$ ipython --no-banner

In [1]: import numpy as np

In [2]: np.set_printoptions(precision=1, suppress=True, linewidth=100)

In [3]: def tidy(a):
   ...:     return np.round(a, 1) + 0
   ...: 

In [4]: out = np.array([[0, 2, 3, 1, 1],
   ...:     [2, 2, 1, 0, 0],
   ...:     [3, 3, 0, 1, 2],
   ...:     [2, 1, 2, 2, 1],
   ...:     [0, 3, 3, 3, 2]])

In [5]: cent = np.array([[-2, 3, 6, 2, 4],
   ...:     [0, 7, 1, -5, -9],
   ...:     [-3, -8, -8, 3, -5],
   ...:     [-5, -9, 8, 2, -9],
   ...:     [9, 1, 2, 2, 2]])

In [6]: E = np.block([[out, np.array([[1, 4, 3, 4, 4],
   ...:     [3, 4, 0, 4, 1],
   ...:     [4, 2, 4, 0, 4],
   ...:     [4, 3, 5, 0, 5],
   ...:     [1, 2, 3, 1, 0]])], [np.zeros((5, 5)), cent]])

In [7]: E
Out[7]: 
array([[ 0.,  2.,  3.,  1.,  1.,  1.,  4.,  3.,  4.,  4.],
       [ 2.,  2.,  1.,  0.,  0.,  3.,  4.,  0.,  4.,  1.],
       [ 3.,  3.,  0.,  1.,  2.,  4.,  2.,  4.,  0.,  4.],
       [ 2.,  1.,  2.,  2.,  1.,  4.,  3.,  5.,  0.,  5.],
       [ 0.,  3.,  3.,  3.,  2.,  1.,  2.,  3.,  1.,  0.],
       [ 0.,  0.,  0.,  0.,  0., -2.,  3.,  6.,  2.,  4.],
       [ 0.,  0.,  0.,  0.,  0.,  0.,  7.,  1., -5., -9.],
       [ 0.,  0.,  0.,  0.,  0., -3., -8., -8.,  3., -5.],
       [ 0.,  0.,  0.,  0.,  0., -5., -9.,  8.,  2., -9.],
       [ 0.,  0.,  0.,  0.,  0.,  9.,  1.,  2.,  2.,  2.]])

In [8]: q, r_ = np.linalg.qr(E)

In [9]: tidy(abs(r_[0, 0])), tidy(np.linalg.norm(E[:, 0]))
Out[9]: (np.float64(4.1), np.float64(4.1))

In [10]: q.shape, r_.shape
Out[10]: ((10, 10), (10, 10))

In [11]: tidy(q @ r_)
Out[11]: 
array([[ 0.,  2.,  3.,  1.,  1.,  1.,  4.,  3.,  4.,  4.],
       [ 2.,  2.,  1.,  0.,  0.,  3.,  4.,  0.,  4.,  1.],
       [ 3.,  3.,  0.,  1.,  2.,  4.,  2.,  4.,  0.,  4.],
       [ 2.,  1.,  2.,  2.,  1.,  4.,  3.,  5.,  0.,  5.],
       [ 0.,  3.,  3.,  3.,  2.,  1.,  2.,  3.,  1.,  0.],
       [ 0.,  0.,  0.,  0.,  0., -2.,  3.,  6.,  2.,  4.],
       [ 0.,  0.,  0.,  0.,  0.,  0.,  7.,  1., -5., -9.],
       [ 0.,  0.,  0.,  0.,  0., -3., -8., -8.,  3., -5.],
       [ 0.,  0.,  0.,  0.,  0., -5., -9.,  8.,  2., -9.],
       [ 0.,  0.,  0.,  0.,  0.,  9.,  1.,  2.,  2.,  2.]])

In [12]: tidy(q.T @ q)
Out[12]: 
array([[1., 0., 0., 0., 0., 0., 0., 0., 0., 0.],
       [0., 1., 0., 0., 0., 0., 0., 0., 0., 0.],
       [0., 0., 1., 0., 0., 0., 0., 0., 0., 0.],
       [0., 0., 0., 1., 0., 0., 0., 0., 0., 0.],
       [0., 0., 0., 0., 1., 0., 0., 0., 0., 0.],
       [0., 0., 0., 0., 0., 1., 0., 0., 0., 0.],
       [0., 0., 0., 0., 0., 0., 1., 0., 0., 0.],
       [0., 0., 0., 0., 0., 0., 0., 1., 0., 0.],
       [0., 0., 0., 0., 0., 0., 0., 0., 1., 0.],
       [0., 0., 0., 0., 0., 0., 0., 0., 0., 1.]])

In [13]: F = np.load("sample15.npy")

In [14]: F
Out[14]: 
array([[ 0, -2,  1, -2,  1,  1,  0, -1,  0, -2,  2],
       [ 0, -2,  1, -2,  1,  1,  0, -1,  0, -2,  2],
       [ 0,  0,  0,  2, -1,  2, -1, -1,  2,  2,  2],
       [ 0, -1, -1, -1,  2, -2,  2, -2, -2, -1, -1],
       [-2,  1,  2,  1,  2,  1, -2, -1,  1, -2, -1],
       [ 0,  2, -1, -1, -1,  0, -1, -2,  2, -1,  2],
       [-2, -2,  0,  2, -1,  1,  2,  1,  0, -1,  0],
       [ 0,  2, -1,  0, -1, -2,  0,  2,  0, -2, -2],
       [ 1,  0,  0,  0, -2,  0, -2,  1, -1, -2, -1],
       [ 0,  0,  1, -2,  0,  2,  1,  0,  2, -2, -2]])

In [15]: rank = np.linalg.matrix_rank(F)

In [16]: rank
Out[16]: np.int64(9)

In [17]: N = np.linalg.svd(F)[2][rank:].T

In [18]: N.shape
Out[18]: (11, 2)

In [19]: np.allclose(F @ N, 0)
Out[19]: True
